$ python3 -q
>>> import numpy as np
>>> import numpy.linalg as la
>>> np.set_printoptions(precision=1, suppress=True, linewidth=120)
>>> def tidy(a):
...     return np.round(a, 1) + 0
... 
>>> W0 = np.loadtxt("sample6.csv", delimiter=",")
>>> W0
array([[0., 1., 1.],
       [1., 0., 1.],
       [1., 1., 0.]])
>>> rng = np.random.default_rng(95205)
>>> M2 = W0 + rng.integers(-2, 3, (3, 1)) @ rng.integers(-2, 3, (1, 3))
>>> M2
array([[ 0.,  1.,  1.],
       [-3.,  0.,  3.],
       [-3.,  1.,  2.]])
>>> np.abs(M2 - W0).sum(axis=1)
array([0., 6., 6.])
>>> la.matrix_rank(M2 - W0, tol=1e-8)
np.int64(1)
>>> tidy(la.svd(M2 - W0, compute_uv=False))
array([6.3, 0. , 0. ])
>>> M2 - W0
array([[ 0.,  0.,  0.],
       [-4.,  0.,  2.],
       [-4.,  0.,  2.]])
>>> O, R = la.qr(W0)
>>> tidy(abs(R[0, 0])), tidy(la.norm(W0[:, 0]))
(np.float64(1.4), np.float64(1.4))
>>> np.allclose(R.T @ R, W0.T @ W0)
True
>>> tidy(np.abs(np.diag(R)))
array([1.4, 1.2, 1.2])
>>> tidy(O)
array([[ 0. ,  0.8, -0.6],
       [-0.7, -0.4, -0.6],
       [-0.7,  0.4,  0.6]])
>>> tidy(np.trace(O @ O.T))
np.float64(3.0)
>>> vec = np.array([8, 4, 3])
>>> tidy(la.det(O))
np.float64(1.0)
>>> tidy(la.norm(vec)), tidy(la.norm(O @ vec))
(np.float64(9.4), np.float64(9.4))
>>> tidy(la.inv(O))
array([[ 0. , -0.7, -0.7],
       [ 0.8, -0.4,  0.4],
       [-0.6, -0.6,  0.6]])
>>> tidy(np.abs(la.eigvals(O)))
array([1., 1., 1.])
>>> tidy(np.sort(np.abs(np.degrees(np.angle(la.eigvals(O))))))
array([  0. , 114.5, 114.5])
>>> tidy(O.T @ (O @ vec))
array([8., 4., 3.])
>>> M2 = W0 / la.norm(W0, axis=1, keepdims=True)
>>> cov = M2 @ M2.T
>>> (cov - 2 * np.eye(3)).round(6).argmax(axis=1)
array([1, 0, 0])
>>> np.argwhere(np.triu(np.abs(cov) > 0.95, 1))
array([], shape=(0, 2), dtype=int64)
>>> tidy(cov[1])
array([0.5, 1. , 0.5])
>>> tidy(cov)
array([[1. , 0.5, 0.5],
       [0.5, 1. , 0.5],
       [0.5, 0.5, 1. ]])
>>> tidy(la.norm(M2, axis=1))
array([1., 1., 1.])
>>> (np.abs(cov) > 0.9).astype(int)
array([[1, 0, 0],
       [0, 1, 0],
       [0, 0, 1]])
>>> M2 = np.array([[2, 3, -3, -2], [-3, 1, 0, 1], [-2, -2, 0, -2], [-1, 3, 1, -1]])
>>> M2[-1] = M2[0]
>>> F = M2 + 0.1 * np.eye(4)
>>> F
array([[ 2.1,  3. , -3. , -2. ],
       [-3. ,  1.1,  0. ,  1. ],
       [-2. , -2. ,  0.1, -2. ],
       [ 2. ,  3. , -3. , -1.9]])
>>> blk = np.stack([F, 3 * F, F[::-1]])
>>> tidy(np.einsum("bij,cij->bc", blk, blk))
array([[ 75.2, 225.7,  55.6],
       [225.7, 677.2, 166.8],
       [ 55.6, 166.8,  75.2]])
>>> tidy(la.norm(blk, axis=(1, 2)))
array([ 8.7, 26. ,  8.7])
>>> tidy(la.det(blk))
array([  -2.5, -199.2,   -2.5])
>>> la.matrix_rank(blk.reshape(3, -1))
np.int64(2)
>>> tidy(blk.sum(axis=0))
array([[ 10.4,  15. , -15. ,  -9.9],
       [-14. ,   2.4,   0.1,   2. ],
       [-11. ,  -6.9,   0.4,  -7. ],
       [ 10.1,  15. , -15. ,  -9.6]])
>>> M2 = np.array([[3, 0, 0, -1], [1, -3, 3, -2], [2, 1, 2, -2], [-1, 0, 0, -1]])
>>> M2[-1] = M2[0]
>>> K = M2 + 0.1 * np.eye(4)
>>> K
array([[ 3.1,  0. ,  0. , -1. ],
       [ 1. , -2.9,  3. , -2. ],
       [ 2. ,  1. ,  2.1, -2. ],
       [ 3. ,  0. ,  0. , -0.9]])
>>> w, vecs = la.eig(K)
>>> tidy(np.sort(la.eigvals(la.inv(K))))
array([-0.3,  0.4,  0.5, 10. ])
>>> (K - K.T) / 2
array([[ 0. , -0.5, -1. , -2. ],
       [ 0.5,  0. ,  1. , -1. ],
       [ 1. , -1. ,  0. , -1. ],
       [ 2. ,  1. ,  1. ,  0. ]])
>>> tidy(K @ K)
array([[ 6.6,  0. ,  0. , -2.2],
       [ 0.2, 11.4, -2.4,  0.6],
       [ 5.4, -0.8,  7.4, -6.4],
       [ 6.6,  0. ,  0. , -2.2]])
>>> round(np.log10(la.cond(K)))
2
>>> np.argsort(-la.norm(K, axis=0).round(6), kind="stable")[:3]
array([0, 2, 3])
>>> left, sv, Vt = la.svd(K)
>>> tidy(sv)
array([6.1, 3.8, 2. , 0. ])
>>> M2 = left[:, :3] @ np.diag(sv[:3]) @ Vt[:3]
>>> la.matrix_rank(K, rtol=0.05)
np.int64(3)
>>> tidy(np.abs(K - M2).max())
np.float64(0.0)
>>> P = np.triu(np.array([[2, -1, 2, -3], [-2, 3, -3, 3], [-2, 2, -2, -1], [2, -3, -2, -1]]), 1) + np.eye(4)
>>> M2 = P @ K @ la.inv(P)
>>> tidy(M2)
array([[ -2.9,   2. ,  13. ,  -2. ],
       [  4. ,  -1.9, -17. ,   2. ],
       [ -1. ,   0. ,   4.1,   0. ],
       [  3. ,   3. ,   3. ,   2.1]])
>>> mat = np.load("data.npy")
>>> mat
array([[0, 2, 0, 2, 0, 2],
       [1, 2, 1, 2, 1, 2],
       [0, 1, 0, 1, 0, 1],
       [0, 2, 0, 2, 0, 2],
       [1, 2, 1, 2, 1, 2],
       [0, 1, 0, 1, 0, 1]])
>>> la.matrix_rank(mat, rtol=0.1)
np.int64(2)
>>> la.cond(mat) > 100
np.True_
>>> tidy(la.norm(mat, 2) / la.norm(mat))
np.float64(1.0)
>>> M = np.load("arr.npy")
>>> M
array([[-10,  -9,   9],
       [ -9,  -4,  11],
       [  9,  11,  -4]])
>>> # symmetric
>>> M2 = la.inv(M)
>>> tidy(la.cond(M))
np.float64(54.1)
>>> (np.abs(M2) > 1e-9).astype(int)
array([[1, 1, 1],
       [1, 1, 1],
       [1, 1, 1]])
>>> tidy(la.slogdet(M)[0])
np.float64(-1.0)
>>> np.allclose(M2, M.T)
False
>>> O = M.astype(float).copy()
>>> for j in range(3):
...     O[:, j] -= O[:, :j] @ (O[:, :j].T @ O[:, j])
...     O[:, j] /= la.norm(O[:, j])
... 
>>> tidy(O)
array([[-0.6, -0.1,  0.8],
       [-0.6,  0.7, -0.4],
       [ 0.6,  0.7,  0.5]])
>>> blk = np.stack([O, -3 * O, O[::-1]])
>>> la.matrix_rank(blk.reshape(3, -1))
np.int64(2)
>>> tidy(blk.sum(axis=0))
array([[ 1.8,  0.8, -1.1],
       [ 0.6, -0.7,  0.4],
       [-1.7, -1.4, -0.2]])
>>> tidy(la.norm(blk, axis=(1, 2)))
array([1.7, 5.2, 1.7])
>>> la.matrix_rank(blk)
array([3, 3, 3])
>>> tidy(la.det(blk))
array([-1., 27.,  1.])
>>> w, vecs = la.eigh(M)
>>> vec = np.array([0, 4, 0])
>>> vec @ M @ vec
np.int64(-64)
>>> tidy(vecs * np.maximum(w, 0) @ vecs.T)
array([[ 0.3, -0.2,  0.2],
       [-0.2,  3.6,  3.4],
       [ 0.2,  3.4,  3.6]])
>>> tidy(la.eigvalsh(M[1:, 1:]))
array([-15.,   7.])
>>> tidy(vecs * np.abs(w) @ vecs.T)
array([[10.6,  8.7, -8.7],
       [ 8.7, 11.2, -4.2],
       [-8.7, -4.2, 11.2]])
>>> (np.sign(vecs[:, -1].round(6)) == np.sign(vecs[0, -1].round(6))).astype(int)
array([1, 0, 0])
